$ ipython --no-banner

In [1]: import numpy as np

In [2]: from numpy import linalg as LA

In [3]: np.set_printoptions(precision=1, suppress=True, linewidth=120, sign=" ")

In [4]: M = np.loadtxt("arr.csv", delimiter=",")

In [5]: M
Out[5]: 
array([[ 0.,  2.,  2.],
       [ 2.,  0.,  2.],
       [ 2.,  2.,  0.]])

In [6]: np.fft.fft(M[0])
Out[6]: array([ 4.+0.j, -2.+0.j, -2.+0.j])

In [7]: M @ np.ones(3)
Out[7]: array([ 4.,  4.,  4.])

In [8]: np.allclose(M @ M.T, M.T @ M)
Out[8]: True

In [9]: M @ (-1.0) ** np.arange(3)
Out[9]: array([ 0.,  4.,  0.])

In [10]: np.sort(np.abs(np.fft.fft(M[0]))), np.sort(LA.svd(M, compute_uv=False))
Out[10]: (array([ 2.,  2.,  4.]), array([ 2.,  2.,  4.]))

In [11]: (M @ M)[0]
Out[11]: array([ 8.,  4.,  4.])

In [12]: np.sort(np.abs(LA.eigvals(M)))
Out[12]: array([ 2.,  2.,  4.])

In [13]: (M - M.T) / 2
Out[13]: 
array([[ 0.,  0.,  0.],
       [ 0.,  0.,  0.],
       [ 0.,  0.,  0.]])

In [14]: LA.matrix_power(M, 3)
Out[14]: 
array([[ 16.,  24.,  24.],
       [ 24.,  16.,  24.],
       [ 24.,  24.,  16.]])

In [15]: ev, evecs = LA.eigh(M)

In [16]: np.abs(evecs[:, -1])
Out[16]: array([ 0.6,  0.6,  0.6])

In [17]: np.round(evecs.T @ evecs, 1) + 0
Out[17]: 
array([[ 1.,  0.,  0.],
       [ 0.,  1.,  0.],
       [ 0.,  0.,  1.]])

In [18]: np.unique(ev.round(6) + 0, return_counts=True)[1]
Out[18]: array([ 2,  1])

In [19]: LA.svd(M, compute_uv=False)
Out[19]: array([ 4.,  2.,  2.])

In [20]: np.round(evecs.T @ M @ evecs, 1) + 0
Out[20]: 
array([[-2.,  0.,  0.],
       [ 0., -2.,  0.],
       [ 0.,  0.,  4.]])

In [21]: LA.eigvalsh(M + -3 * np.eye(3))
Out[21]: array([-5., -5.,  1.])

In [22]: (ev > 1e-8).sum(), (ev < -1e-8).sum()
Out[22]: (np.int64(1), np.int64(2))

In [23]: np.abs(evecs[:, -1]).round(6).argmax()
Out[23]: np.int64(0)

In [24]: np.round(evecs @ np.diag(ev) @ evecs.T, 1) + 0
Out[24]: 
array([[ 0.,  2.,  2.],
       [ 2.,  0.,  2.],
       [ 2.,  2.,  0.]])

In [25]: Q, r_ = LA.qr(M)

In [26]: np.abs(np.diag(r_))
Out[26]: array([ 2.8,  2.4,  2.3])

In [27]: round(np.trace(Q @ Q.T), 1)
Out[27]: np.float64(3.0)

In [28]: np.round(Q.T @ Q, 1) + 0
Out[28]: 
array([[ 1.,  0.,  0.],
       [ 0.,  1.,  0.],
       [ 0.,  0.,  1.]])

In [29]: Q
Out[29]: 
array([[ 0. ,  0.8, -0.6],
       [-0.7, -0.4, -0.6],
       [-0.7,  0.4,  0.6]])

In [30]: Q.shape, r_.shape
Out[30]: ((3, 3), (3, 3))

In [31]: K = np.array([[1, -3, 3], [-3, 25, -17], [3, -17, 13]])

In [32]: np.round(np.trace(LA.pinv(K) @ K), 1)
Out[32]: np.float64(2.0)

In [33]: P = np.triu(np.array([[-1, 0, -2], [1, -2, -1], [-2, 1, 0]]), 1) + np.eye(3)

In [34]: Y = P @ K @ LA.inv(P)

In [35]: np.trace(Y), np.trace(K)
Out[35]: (np.float64(39.0), np.int64(39))

In [36]: P @ K - K @ P
Out[36]: 
array([[ -6.,  34., -27.],
       [ -3.,  17.,   6.],
       [  0.,   0., -11.]])

In [37]: np.round(np.poly(Y), 1) + 0
Out[37]: array([  1., -39.,  56.,   0.])

In [38]: Y
Out[38]: 
array([[ -5.,  31.,  -2.],
       [ -6.,  42.,   0.],
       [  3., -17.,   2.]])

In [39]: round(LA.det(Y), 1)
Out[39]: np.float64(0.0)

In [40]: U, sig, VT = LA.svd(Y)

In [41]: evecs = VT[:(sig > 1e-8).sum()]

In [42]: rng = np.random.default_rng(47395)

In [43]: x0 = Y[2] + 5 * Y[0] + rng.integers(2) * np.eye(3)[0]

In [44]: x0
Out[44]: array([-22., 138.,  -8.])

In [45]: np.diag(evecs.T @ evecs)
Out[45]: array([ 0.1,  1. ,  0.9])

In [46]: np.allclose(evecs.T @ evecs @ x0, x0)
Out[46]: True

In [47]: LA.matrix_rank(np.vstack([Y, x0]))
Out[47]: np.int64(2)

In [48]: F = np.array([[-2.0, 0.0, 0.0, 0.0],
    ...:     [0.0, 2.0, 0.0, 3.0],
    ...:     [0.0, 1.0, 1.0, 1.0],
    ...:     [0.0, 3.0, 2.0, 3.0]])

In [49]: ev, evecs = LA.eig(F)

In [50]: np.round(F @ evecs[:, 0] - ev[0] * evecs[:, 0], 1) + 0
Out[50]: array([ 0.,  0.,  0.,  0.])

In [51]: np.sort(LA.eigvals(F.T))
Out[51]: array([-2. , -0.4,  0.4,  6. ])

In [52]: np.round(np.prod(ev), 1)
Out[52]: np.float64(2.0)

In [53]: blk = np.stack([F, 2 * F, F[::-1]])

In [54]: np.einsum("bij,cij->bc", blk, blk)
Out[54]: 
array([[  42.,   84.,   10.],
       [  84.,  168.,   20.],
       [  10.,   20.,   42.]])

In [55]: (blk @ F.T).shape
Out[55]: (3, 4, 4)

In [56]: LA.matrix_rank(blk.reshape(3, -1))
Out[56]: np.int64(2)

In [57]: LA.matrix_rank(blk)
Out[57]: array([ 4,  4,  4])

In [58]: blk.shape
Out[58]: (3, 4, 4)

In [59]: A = np.load("block4.npy")

In [60]: A
Out[60]: 
array([[-3.6,  1.5, -1.1],
       [ 4. , -0.8,  0.5],
       [ 0.9, -0.4,  0.7],
       [-0.4,  0.3, -0.3],
       [-2.5,  1. , -0.8],
       [ 0.8, -0.6,  0.4],
       [-1.1,  1. , -0.8],
       [-5.2,  1.8, -1.3],
       [-1.7,  1. , -0.9],
       [-5.1,  2.1, -2. ],
       [-0.5,  0.2,  0.3],
       [-0.9,  0.7, -0.2],
       [-2.9,  0.7, -1.1],
       [ 0.7, -0.4,  0.4],
       [ 0.7, -0.2,  0.6],
       [ 3.1, -1.4,  0.9],
       [-3.2,  0.9, -1. ],
       [-2.2,  0.9, -0.4],
       [ 3.3, -1.5,  0.4],
       [-1.5,  0.4, -0.4],
       [-2.2,  0.6, -1.1],
       [-1. ,  0.7, -0.9],
       [-0.2,  0.1,  0.3]])

In [61]: Xc = (A - A.mean(axis=0)) / A.std(axis=0)

In [62]: np.argwhere(np.abs(Xc) > 2)
Out[62]: 
array([[  1,   0],
       [  9,   2],
       [ 18,   1]])

In [63]: Xc.std(axis=0)
Out[63]: array([ 1.,  1.,  1.])

In [64]: b = LA.lstsq(np.delete(Xc, 0, axis=1), Xc[:, 0])[0]

In [65]: np.round(1 - np.var(Xc[:, 0] - np.delete(Xc, 0, axis=1) @ b), 1)
Out[65]: np.float64(0.9)

In [66]: np.abs(b).argmax()
Out[66]: np.int64(0)

In [67]: cent = A[[19, 6]].astype(float)

In [68]: for _ in range(6):
    ...:     idx = LA.norm(A[:, None] - cent, axis=-1).argmin(axis=1)
    ...:     cent = np.array([A[idx == j].mean(axis=0) for j in range(2)])
    ...: 

In [69]: idx
Out[69]: array([ 0,  1,  1,  1,  0,  1,  0,  0,  0,  0,  1,  0,  0,  1,  1,  1,  0,  0,  1,  0,  0,  0,  1])

In [70]: cent[1] - cent[0]
Out[70]: array([ 3.8, -1.5,  1.3])

In [71]: np.abs(cent[1] - cent[0]).argmax()
Out[71]: np.int64(0)

In [72]: np.bincount(idx)
Out[72]: array([ 13,  10])

In [73]: cent
Out[73]: 
array([[-2.5,  1. , -0.9],
       [ 1.2, -0.5,  0.4]])

In [74]: U, sig, VT = LA.svd(K)

In [75]: np.argmax(sig[:-1] / (sig[1:] + 1e-6)) + 1
Out[75]: np.int64(2)

In [76]: sig.round(1) + 0
Out[76]: array([ 37.5,   1.5,   0. ])

In [77]: Y = U[:, :2] @ np.diag(sig[:2]) @ VT[:2]

In [78]: Y
Out[78]: 
array([[  1.,  -3.,   3.],
       [ -3.,  25., -17.],
       [  3., -17.,  13.]])

In [79]: np.round(LA.norm(K - Y, 2), 1), np.round(sig[2], 1)
Out[79]: (np.float64(0.0), np.float64(0.0))

In [80]: np.round(LA.norm(K - Y) / LA.norm(K), 1)
Out[80]: np.float64(0.0)

In [81]: LA.matrix_rank(Y)
Out[81]: np.int64(2)

In [82]: round(np.abs(K - Y).max(), 1)
Out[82]: np.float64(0.0)

In [83]: LA.matrix_rank(K, rtol=0.05)
Out[83]: np.int64(1)

In [84]: m1 = np.cumsum(np.array([[2, 0, 1],
    ...:     [1, 1, 1],
    ...:     [1, 3, 1],
    ...:     [3, 1, 1],
    ...:     [0, 3, 2],
    ...:     [0, 0, 0],
    ...:     [1, 3, 2],
    ...:     [2, 1, 3],
    ...:     [0, 3, 1],
    ...:     [0, 3, 0],
    ...:     [2, 2, 0],
    ...:     [3, 3, 2]]), axis=0)

In [85]: m1
Out[85]: 
array([[  2,   0,   1],
       [  3,   1,   2],
       [  4,   4,   3],
       [  7,   5,   4],
       [  7,   8,   6],
       [  7,   8,   6],
       [  8,  11,   8],
       [ 10,  12,  11],
       [ 10,  15,  12],
       [ 10,  18,  12],
       [ 12,  20,  12],
       [ 15,  23,  14]])

In [86]: C2 = np.cov(m1, rowvar=False)

In [87]: np.argsort(-m1.std(axis=0).round(6), kind="stable")
Out[87]: array([ 1,  2,  0])

In [88]: m1.std(axis=0)
Out[88]: array([ 3.6,  7.1,  4.3])

In [89]: LA.eigvalsh(C2)[::-1]
Out[89]: array([ 88.7,   0.9,   0.7])

In [90]: np.median(m1, axis=0)
Out[90]: array([ 7.5,  9.5,  7. ])

In [91]: np.polyfit(m1[:, 2], m1[:, 1], 1)
Out[91]: array([ 1.6, -1.7])

In [92]: U, sig, VT = LA.svd(m1)

In [93]: np.argmax(sig[:-1] / (sig[1:] + 1e-6)) + 1
Out[93]: np.int64(1)

In [94]: Y = U[:, :1] @ np.diag(sig[:1]) @ VT[:1]

In [95]: round(float(LA.norm(m1 - Y) / LA.norm(m1)), 1)
Out[95]: 0.1

In [96]: LA.matrix_rank(Y)
Out[96]: np.int64(1)

In [97]: LA.matrix_rank(m1, rtol=0.05)
Out[97]: np.int64(2)

In [98]: np.round(np.abs(m1 - Y).max(), 1)
Out[98]: np.float64(2.6)

In [99]: np.round(LA.norm(m1 - Y, 2), 1), round(sig[1], 1)
Out[99]: (np.float64(5.3), np.float64(5.3))

In [100]: Xc = m1 - m1.mean(axis=0)

In [101]: U, sig, VT = LA.svd(Xc, full_matrices=False)

In [102]: np.round(Xc.mean(axis=0), 1) + 0
Out[102]: array([ 0.,  0.,  0.])

In [103]: np.abs(VT[-1])
Out[103]: array([ 0.9,  0.2,  0.4])

In [104]: VT[0] * np.sign(VT[0, np.abs(VT[0]).argmax()])
Out[104]: array([ 0.4,  0.8,  0.5])

In [105]: np.round((sig ** 2).sum() ** 2 / (sig ** 4).sum(), 1)
Out[105]: np.float64(1.0)

In [106]: np.abs(U[:, 0]).argmax()
Out[106]: np.int64(11)

In [107]: Q, r_ = LA.qr(m1)

In [108]: np.round(abs(r_[0, 0]), 1), round(LA.norm(m1[:, 0]), 1)
Out[108]: (np.float64(30.1), np.float64(30.1))

In [109]: np.abs(LA.svd(m1)[2][-1])
Out[109]: array([ 0.4,  0.3,  0.8])

In [110]: round(np.log10(LA.cond(m1)))
Out[110]: 1

In [111]: [round(float(x), 1) for x in LA.svd(m1, compute_uv=False)[:3]]
Out[111]: [60.8, 5.3, 3.0]

In [112]: X = np.array([[0, 4, 0], [-5, -1, -1], [-2, -1, -4], [4, 0, -3]])

In [113]: X[1] = X[2]

In [114]: X
Out[114]: 
array([[ 0,  4,  0],
       [-2, -1, -4],
       [-2, -1, -4],
       [ 4,  0, -3]])

In [115]: x0 = np.array([7, 5, 5])

In [116]: target = X @ x0

In [117]: b, lr = np.zeros(3), 1 / LA.norm(X, 2) ** 2

In [118]: for i in range(5):
     ...:     b -= lr * X.T @ (X @ b - target)
     ...:     if i % 1 == 0: print(i, round(LA.norm(X @ b - target), 1))
     ...: 
0 14.2
1 6.9
2 3.5
3 1.8
4 1.0

In [119]: np.round(LA.cond(X), 1)
Out[119]: np.float64(1.7)

In [120]: b
Out[120]: array([ 6.9,  4.8,  5.1])

In [121]: x0 = np.array([-1, 3, 0])

In [122]: target = X @ x0

In [123]: np.round(LA.lstsq(X, target)[0], 1) + 0
Out[123]: array([-1.,  3.,  0.])

In [124]: target
Out[124]: array([12, -1, -1, -4])

In [125]: target = target + 0.3 * rng.normal(size=4)

In [126]: target
Out[126]: array([12.4, -0.4, -1.4, -4.1])

In [127]: b, *_ = LA.lstsq(X, target)

In [128]: b.round()
Out[128]: array([-1.,  3., -0.])

In [129]: [round(float(LA.norm(LA.solve(X.T @ X + lam * np.eye(3), X.T @ target))), 2) for lam in (0, 1, 10, 100)]
Out[129]: [3.26, 3.06, 1.98, 0.46]
